% ipython --no-banner

In [1]: import numpy as np

In [2]: import numpy.linalg as la

In [3]: np.set_printoptions(suppress=True, linewidth=140)

In [4]: rd = lambda a: np.round(a, 3) + 0

In [5]: M2 = np.array([[0.2], [1.2], [0.5], [-1.0]])

In [6]: Z = np.array([[0.3, 0.5, -0.9, 0.2, 0.5, 0.4, 0.9, 2.0]])

In [7]: A = M2 @ Z

In [8]: print(rd(A))
[[ 0.06  0.1  -0.18  0.04  0.1   0.08  0.18  0.4 ]
 [ 0.36  0.6  -1.08  0.24  0.6   0.48  1.08  2.4 ]
 [ 0.15  0.25 -0.45  0.1   0.25  0.2   0.45  1.  ]
 [-0.3  -0.5   0.9  -0.2  -0.5  -0.4  -0.9  -2.  ]]

In [9]: # column 4 repeats column 1

In [10]: blk = np.stack([A, 4 * A, A[::-1]])

In [11]: print(rd(np.einsum("bij,cij->bc", blk, blk)))
[[ 17.499  69.997   5.128]
 [ 69.997 279.989  20.512]
 [  5.128  20.512  17.499]]

In [12]: print(la.matrix_rank(blk.reshape(3, -1)))
2

In [13]: print((blk @ A.T).shape)
(3, 4, 4)

In [14]: mat = np.loadtxt("test12.csv", delimiter=",")

In [15]: print(mat)
[[ 0.086  0.346  0.661 -0.223]
 [ 0.073  0.329  0.932 -0.102]
 [-0.014  0.19  -0.409 -0.64 ]
 [ 0.111  0.085  1.478  0.601]
 [ 0.221  0.159  2.798  1.211]
 [ 0.143  0.311  0.585 -0.024]
 [ 0.265  0.351  1.915  0.567]
 [ 0.242  0.225  1.982  0.853]
 [ 0.025  0.083  0.84   0.234]
 [ 0.089  0.123  1.224  0.435]]

In [16]: P = mat @ la.solve(mat.T @ mat, mat.T)

In [17]: print(np.allclose(P @ P, P))
True

In [18]: print(rd(np.diag(P)))
[0.322 0.447 0.707 0.219 0.51  0.512 0.538 0.366 0.244 0.135]

In [19]: print(rd(la.eigvalsh(P)))
[0. 0. 0. 0. 0. 0. 1. 1. 1. 1.]
